In [1]: import numpy as np

In [2]: from numpy import linalg as LA

In [3]: np.set_printoptions(precision=1, suppress=True, linewidth=120)

In [4]: def tidy(a):
   ...:     return np.round(a, 1) + 0
   ...: 

In [5]: data = np.loadtxt("sample15.csv", delimiter=",")

In [6]: data
Out[6]: 
array([[-1.4,  0.1, -1. , -0.6,  2.2, -1.4,  0.7, -0.7, -0.3,  1.6],
       [ 0.9,  1.6,  0.6, -0.6,  0. , -0.1, -2.4, -1.8, -0.4,  0.1],
       [-1. ,  0.7,  0.2, -0.2, -1.4,  1.7,  1.2, -0.7,  1.2,  0. ],
       [ 0.1,  0.5,  1.4, -0.2,  1.2, -1.7,  0.9, -0.5, -0.3, -0.5],
       [ 2. ,  0.4, -2.2,  0.8, -0.3,  0.1, -0.8, -0.8,  0.3,  0.4],
       [-0.8, -0.9,  0.4, -0.4, -1.3, -1.1,  1. , -1.4,  1.3,  1.3],
       [ 0.1,  0.2, -0.5,  0.3,  0.1, -0.1,  0.3, -2.2,  1.3,  1.3],
       [ 0. , -0.3, -0.1, -0.1, -0.6, -0.7,  1.2,  1.7,  0.9,  0.1],
       [ 1.7, -0.8, -1.8,  0.2,  0.1,  0.8, -0.6, -1.3, -0.7, -0.1],
       [ 0.9, -0.7, -0.7,  0.7, -1.6, -0.1,  0.7,  0.7, -0.3,  1.2],
       [-0.2, -1.2, -0.5, -0.6, -0.1,  0.4, -0.3, -0.2,  0.6, -0.6],
       [-4.5, -2. ,  4.5,  6.5,  1.5,  4. , -6.5, -5. , -8.5,  1.5],
       [-0.6, -0.7,  1.5, -0.2, -0.7, -0.2,  1.4,  0.6,  1.9,  0.4],
       [ 0.3, -1.4,  2.6, -0.9, -0.2, -0.2, -0.7, -0.9,  1.1, -1.5],
       [ 1.7, -0.1, -0.3, -0.7,  1.2,  0.3, -0.1,  0.6,  0.1, -0.7],
       [ 0.6,  0.3,  0.2,  1.1,  0.6,  0.3,  0.2, -0.4,  0.3,  0.4]])

In [7]: hat = data @ LA.solve(data.T @ data, data.T)

In [8]: np.allclose(hat @ hat, hat)
Out[8]: True

In [9]: tidy(np.trace(hat))
Out[9]: np.float64(10.0)

In [10]: rng = np.random.default_rng(5)

In [11]: idx = rng.permutation(10)

In [12]: Y = data[:, idx] * rng.choice([-1, 1], 10)

In [13]: Y
Out[13]: 
array([[ 0.7, -0.7, -0.1,  0.6,  1. , -2.2, -1.4, -1.6, -1.4, -0.3],
       [ 1.8,  2.4, -1.6,  0.6, -0.6, -0. ,  0.9, -0.1, -0.1, -0.4],
       [ 0.7, -1.2, -0.7,  0.2, -0.2,  1.4, -1. , -0. ,  1.7,  1.2],
       [ 0.5, -0.9, -0.5,  0.2, -1.4, -1.2,  0.1,  0.5, -1.7, -0.3],
       [ 0.8,  0.8, -0.4, -0.8,  2.2,  0.3,  2. , -0.4,  0.1,  0.3],
       [ 1.4, -1. ,  0.9,  0.4, -0.4,  1.3, -0.8, -1.3, -1.1,  1.3],
       [ 2.2, -0.3, -0.2, -0.3,  0.5, -0.1,  0.1, -1.3, -0.1,  1.3],
       [-1.7, -1.2,  0.3,  0.1,  0.1,  0.6,  0. , -0.1, -0.7,  0.9],
       [ 1.3,  0.6,  0.8, -0.2,  1.8, -0.1,  1.7,  0.1,  0.8, -0.7],
       [-0.7, -0.7,  0.7, -0.7,  0.7,  1.6,  0.9, -1.2, -0.1, -0.3],
       [ 0.2,  0.3,  1.2,  0.6,  0.5,  0.1, -0.2,  0.6,  0.4,  0.6],
       [ 5. ,  6.5,  2. , -6.5, -4.5, -1.5, -4.5, -1.5,  4. , -8.5],
       [-0.6, -1.4,  0.7,  0.2, -1.5,  0.7, -0.6, -0.4, -0.2,  1.9],
       [ 0.9,  0.7,  1.4,  0.9, -2.6,  0.2,  0.3,  1.5, -0.2,  1.1],
       [-0.6,  0.1,  0.1,  0.7,  0.3, -1.2,  1.7,  0.7,  0.3,  0.1],
       [ 0.4, -0.2, -0.3, -1.1, -0.2, -0.6,  0.6, -0.4,  0.3,  0.3]])

In [14]: U, _, vt = LA.svd(data.T @ Y)

In [15]: tidy(U @ vt)
Out[15]: 
array([[ 0.,  0.,  0.,  0.,  0.,  0.,  1.,  0.,  0.,  0.],
       [ 0.,  0., -1.,  0.,  0.,  0.,  0.,  0.,  0.,  0.],
       [ 0.,  0.,  0.,  0., -1.,  0.,  0.,  0.,  0.,  0.],
       [ 0.,  0.,  0., -1.,  0.,  0.,  0.,  0.,  0.,  0.],
       [ 0.,  0.,  0.,  0.,  0., -1.,  0.,  0.,  0.,  0.],
       [ 0.,  0.,  0.,  0.,  0.,  0.,  0.,  0.,  1.,  0.],
       [ 0., -1.,  0.,  0.,  0.,  0.,  0.,  0.,  0.,  0.],
       [-1.,  0.,  0.,  0.,  0.,  0.,  0.,  0.,  0.,  0.],
       [ 0.,  0.,  0.,  0.,  0.,  0.,  0.,  0.,  0.,  1.],
       [ 0.,  0.,  0.,  0.,  0.,  0.,  0., -1.,  0.,  0.]])

In [16]: t3 = np.stack([data, 2 * data, data[::-1]])

In [17]: LA.matrix_rank(t3.reshape(3, -1))
Out[17]: np.int64(2)

In [18]: tidy(np.einsum("bij,cij->bc", t3, t3))
Out[18]: 
array([[ 381.9,  763.7,  -14.4],
       [ 763.7, 1527.4,  -28.9],
       [ -14.4,  -28.9,  381.9]])

In [19]: t3.shape
Out[19]: (3, 16, 10)

In [20]: (t3 @ data.T).shape
Out[20]: (3, 16, 16)

In [21]: np.count_nonzero(data)
Out[21]: np.int64(157)

In [22]: tidy(data.sum(axis=0))
Out[22]: array([ -0.2,  -4.3,   4.3,   5.1,   0.7,   2. ,  -3.8, -12.3,  -1.5,   4.9])

In [23]: LA.matrix_rank(data)
Out[23]: np.int64(10)

In [24]: np.abs(data).max()
Out[24]: np.float64(8.5)

In [25]: data.shape
Out[25]: (16, 10)

In [26]: Y = data / np.sqrt((data ** 2).mean(axis=1, keepdims=True))

In [27]: tidy(Y[1])
Out[27]: array([ 0.8,  1.4,  0.5, -0.5,  0. , -0.1, -2.1, -1.6, -0.3,  0.1])

In [28]: LA.matrix_rank(data - data.mean(axis=1, keepdims=True))
Out[28]: np.int64(9)

In [29]: E = np.load("a.npy")

In [30]: E
Out[30]: 
array([[ 2. ,  0.1,  1.9,  0.8,  2. ],
       [ 2. , -0.1,  2. ,  1.1,  2.1],
       [ 2. ,  0.1,  2. ,  0.8,  2. ],
       [ 1.9,  0. ,  2.2,  1.1,  2.1],
       [ 2. , -0.2,  2. ,  0.7,  2. ],
       [ 2. ,  0.1,  2.1,  1. ,  2. ],
       [ 2.1,  0.1,  1.9,  0.7,  2.1],
       [ 2. ,  0. ,  1.9,  1. ,  1.9],
       [ 0. , -0.1,  0. ,  1. ,  1.2],
       [ 0. ,  0. , -0.1,  1. ,  1. ],
       [ 0. ,  0.1,  0.1,  1.1,  1. ],
       [-0.2,  0. , -0.1,  1.1,  1.1],
       [ 0.1,  0. ,  0.2,  1.1,  1. ],
       [ 0. ,  0. ,  0.2,  1.1,  0.9],
       [-0.1,  0.3,  0. ,  1.1,  1.1],
       [ 0. ,  0. ,  0.1,  1. ,  1.2],
       [-0.1,  1.9, -0.2,  1. ,  0.1],
       [-0.1,  1.9,  0.1,  1.1,  0. ],
       [ 0.1,  2.1, -0.1,  1. , -0.1],
       [-0.1,  2.1, -0.1,  1.1, -0.1],
       [ 0. ,  1.9, -0.1,  1.1,  0. ],
       [-0.1,  2. ,  0. ,  1. ,  0.1],
       [-0.2,  1.9,  0.1,  0.9, -0.1],
       [ 0. ,  1.9,  0. ,  1.1,  0. ]])

In [31]: cov = E.T @ E

In [32]: np.allclose(cov, cov.T)
Out[32]: True

In [33]: LA.matrix_rank(cov)
Out[33]: np.int64(5)

In [34]: tidy(np.trace(cov)), tidy((E ** 2).sum())
Out[34]: (np.float64(161.9), np.float64(161.9))

In [35]: Z = E[[5, 9]].astype(float)

In [36]: for _ in range(6):
    ...:     idx = LA.norm(E[:, None] - Z, axis=-1).argmin(axis=1)
    ...:     Z = np.array([E[idx == j].mean(axis=0) for j in range(2)])
    ...: 

In [37]: idx
Out[37]: array([0, 0, 0, 0, 0, 0, 0, 0, 1, 1, 1, 1, 1, 1, 1, 1, 1, 1, 1, 1, 1, 1, 1, 1])

In [38]: np.abs(Z[1] - Z[0]).argmax()
Out[38]: np.int64(0)

In [39]: tidy(Z)
Out[39]: 
array([[2. , 0. , 2. , 0.9, 2. ],
       [0. , 1. , 0. , 1. , 0.5]])

In [40]: np.bincount(idx)
Out[40]: array([ 8, 16])

In [41]: tidy(Z[1] - Z[0])
Out[41]: array([-2. ,  1. , -2. ,  0.2, -1.5])

In [42]: Y = np.array([[-3, -2], [3, -3], [2, 1], [-1, 2], [-2, -2]])

In [43]: tidy(Y.T @ Z.T)
Out[43]: 
array([[-6.9,  1. ],
       [-4.3, -1.9]])

In [44]: LA.matrix_rank(np.vstack([Z, Y.T]))
Out[44]: np.int64(4)

In [45]: tidy(np.einsum("ij,ij->i", Z, Z))
Out[45]: array([12.9,  2.4])

In [46]: LA.matrix_rank(Z @ Y)
Out[46]: np.int64(2)

In [47]: tidy(np.einsum("ik,kj->ji", Z, Y))
Out[47]: 
array([[-6.9,  1. ],
       [-4.3, -1.9]])

In [48]: cov = np.cov(E, rowvar=False)

In [49]: np.argwhere(np.triu(np.abs(np.corrcoef(E.T)) > 0.8, 1))
Out[49]: 
array([[0, 2],
       [0, 4],
       [1, 4],
       [2, 4]])

In [50]: tidy(np.corrcoef(E.T))
Out[50]: 
array([[ 1. , -0.5,  1. , -0.6,  0.8],
       [-0.5,  1. , -0.5,  0.2, -0.9],
       [ 1. , -0.5,  1. , -0.5,  0.9],
       [-0.6,  0.2, -0.5,  1. , -0.4],
       [ 0.8, -0.9,  0.9, -0.4,  1. ]])

In [51]: tidy(np.polyfit(E[:, 2], E[:, 1], 1))
Out[51]: array([-0.5,  1. ])

In [52]: np.argsort(-E.std(axis=0).round(6), kind="stable")
Out[52]: array([0, 2, 1, 4, 3])

In [53]: tidy(np.corrcoef(E[:, 2], E[:, 1])[0, 1])
Out[53]: np.float64(-0.5)

In [54]: cov.shape
Out[54]: (5, 5)

In [55]: Y = np.array([[-1, 2, 0], [-1, 0, -1], [-1, 1, -2]])

In [56]: Z = np.array([[-1, -1, -1, 2, 1, -2],
    ...:     [-1, 1, -1, 1, -2, -1],
    ...:     [0, 1, -2, 2, -2, -2],
    ...:     [1, -1, -1, 2, 0, 0],
    ...:     [1, 1, -1, 2, -1, 0],
    ...:     [1, 2, 0, -2, -2, 2]])

In [57]: K = np.block([[Y, np.zeros((3, 6))], [np.zeros((6, 3)), Z]])

In [58]: K
Out[58]: 
array([[-1.,  2.,  0.,  0.,  0.,  0.,  0.,  0.,  0.],
       [-1.,  0., -1.,  0.,  0.,  0.,  0.,  0.,  0.],
       [-1.,  1., -2.,  0.,  0.,  0.,  0.,  0.,  0.],
       [ 0.,  0.,  0., -1., -1., -1.,  2.,  1., -2.],
       [ 0.,  0.,  0., -1.,  1., -1.,  1., -2., -1.],
       [ 0.,  0.,  0.,  0.,  1., -2.,  2., -2., -2.],
       [ 0.,  0.,  0.,  1., -1., -1.,  2.,  0.,  0.],
       [ 0.,  0.,  0.,  1.,  1., -1.,  2., -1.,  0.],
       [ 0.,  0.,  0.,  1.,  2.,  0., -2., -2.,  2.]])

In [59]: # 2 blocks once reordered

In [60]: idx = E[:, 3] > np.median(E[:, 3])

In [61]: f = E[idx].mean(axis=0) - E[~idx].mean(axis=0)

In [62]: ((E - E.mean(axis=0)) @ f > 0).astype(int)
Out[62]: array([0, 0, 0, 0, 0, 0, 0, 0, 1, 1, 1, 1, 1, 1, 1, 1, 1, 1, 1, 1, 1, 1, 1, 1])

In [63]: tidy((((E - E.mean(axis=0)) @ f > 0) == idx).mean())
Out[63]: np.float64(0.6)

In [64]: idx.astype(int)
Out[64]: array([0, 1, 0, 1, 0, 0, 0, 0, 0, 0, 1, 1, 1, 1, 1, 0, 0, 1, 0, 1, 1, 0, 0, 1])

In [65]: np.argsort(-np.abs(f).round(6), kind="stable")
Out[65]: array([0, 2, 4, 3, 1])

In [66]: f = np.array([1, -2, 1, 0, -1, -2, 0, -1, -1])

In [67]: Y = K + np.outer(f, np.eye(9)[3])

In [68]: Y
Out[68]: 
array([[-1.,  2.,  0.,  1.,  0.,  0.,  0.,  0.,  0.],
       [-1.,  0., -1., -2.,  0.,  0.,  0.,  0.,  0.],
       [-1.,  1., -2.,  1.,  0.,  0.,  0.,  0.,  0.],
       [ 0.,  0.,  0., -1., -1., -1.,  2.,  1., -2.],
       [ 0.,  0.,  0., -2.,  1., -1.,  1., -2., -1.],
       [ 0.,  0.,  0., -2.,  1., -2.,  2., -2., -2.],
       [ 0.,  0.,  0.,  1., -1., -1.,  2.,  0.,  0.],
       [ 0.,  0.,  0.,  0.,  1., -1.,  2., -1.,  0.],
       [ 0.,  0.,  0.,  0.,  2.,  0., -2., -2.,  2.]])

In [69]: t3 = np.stack([E, -3 * E, E[::-1]])

In [70]: t3.shape
Out[70]: (3, 24, 5)

In [71]: LA.matrix_rank(t3.reshape(3, -1))
Out[71]: np.int64(2)

In [72]: (t3 @ E.T).shape
Out[72]: (3, 24, 24)

In [73]: J = np.load("x.npy")

In [74]: J
Out[74]: 
array([[-1.6, -4. , -2. , -1.1],
       [ 1.8, -1.9,  2.5,  1.2],
       [-2.9,  1.3,  1.5, -1.4],
       [ 0.8, -3.9, -0.6, -1.1],
       [ 6.9, -3.6, -0.1,  0.7],
       [-1.1,  3.2, -0.3,  2.1],
       [-0.8,  1.6, -0.4,  0.2],
       [ 1.9,  2.8, -1.2, -1.2],
       [-2. , -0.5,  0.8,  0. ],
       [ 1.7,  0. , -3.1,  1.8]])

In [75]: D = LA.norm(J[:, None] - J[None], axis=-1)

In [76]: np.flatnonzero(D[1] < D.mean() / 2)
Out[76]: array([1])

In [77]: D.shape
Out[77]: (10, 10)

In [78]: Xs = E - E.mean(axis=0)

In [79]: vecs = LA.svd(Xs)[2][:3]

In [80]: Y = Xs - Xs @ vecs.T @ vecs

In [81]: tidy(np.diag(vecs.T @ vecs))
Out[81]: array([0.6, 0.8, 0.7, 0.6, 0.3])

In [82]: tidy(LA.norm(Y) / LA.norm(Xs))
Out[82]: np.float64(0.1)

In [83]: Xs = J - J.mean(axis=0)

In [84]: vecs = LA.svd(Xs)[2][:3]

In [85]: Y = Xs - Xs @ vecs.T @ vecs

In [86]: tidy(np.diag(vecs.T @ vecs))
Out[86]: array([0.9, 1. , 1. , 0.1])

In [87]: Xs = (E - E.mean(axis=0)) / E.std(axis=0)

In [88]: tidy(Xs.std(axis=0))
Out[88]: array([1., 1., 1., 1., 1.])

In [89]: coef = LA.lstsq(np.delete(Xs, 1, axis=1), Xs[:, 1])[0]

In [90]: np.abs(coef).argmax()
Out[90]: np.int64(3)

In [91]: tidy(coef)
Out[91]: array([ 0.7,  0.1,  0. , -1.6])

In [92]: Xs = J - J.mean(axis=0)

In [93]: U, sigma, vt = LA.svd(Xs, full_matrices=False)

In [94]: tidy((sigma ** 2).sum() ** 2 / (sigma ** 4).sum())
Out[94]: np.float64(2.6)

In [95]: np.abs(U[:, 0]).argmax()
Out[95]: np.int64(4)

In [96]: tidy(sigma)
Out[96]: array([9.8, 7. , 4.8, 3.4])

In [97]: tidy(vt[0] * np.sign(vt[0, np.abs(vt[0]).argmax()]))
Out[97]: array([ 0.7, -0.7, -0.1,  0. ])

In [98]: np.abs(vt[0]).argmax()
Out[98]: np.int64(0)

In [99]: tidy(np.abs(vt[-1]))
Out[99]: array([0.2, 0.2, 0. , 0.9])

In [100]: X = np.diag(np.array([-5, 1, 1, 0, -5]))

In [101]: X
Out[101]: 
array([[-5,  0,  0,  0,  0],
       [ 0,  1,  0,  0,  0],
       [ 0,  0,  1,  0,  0],
       [ 0,  0,  0,  0,  0],
       [ 0,  0,  0,  0, -5]])

In [102]: # equal to its transpose

In [103]: x = np.array([1, 5, -3, 4, -3, -3, 2, 2, 2, -3])

In [104]: target = data @ x

In [105]: tidy(target)
Out[105]: array([ -8.1,  -4.5,   3.6,   0.8,  10.6,  -3. ,  -1.3,   9.6,  -3.7,   6. ,  -6. , -63. ,  -0.1, -13.4,  -1.9,   2.2])

In [106]: target = target + 0.1 * rng.normal(size=16)

In [107]: tidy(target)
Out[107]: array([ -8.2,  -4.3,   3.6,   0.6,  10.6,  -3.1,  -1.4,   9.6,  -3.8,   6.1,  -6. , -63.1,  -0.1, -13.3,  -2.1,   2.2])

In [108]: coef, *_ = LA.lstsq(data, target)

In [109]: tidy(data.T @ (target - data @ coef))
Out[109]: array([0., 0., 0., 0., 0., 0., 0., 0., 0., 0.])

In [110]: tidy(LA.norm(target - data @ coef))
Out[110]: np.float64(0.2)

In [111]: [round(float(LA.norm(LA.solve(data.T @ data + lam * np.eye(10), data.T @ target))), 2) for lam in (0, 1, 10, 100)]
Out[111]: [9.5, 7.57, 5.01, 2.96]
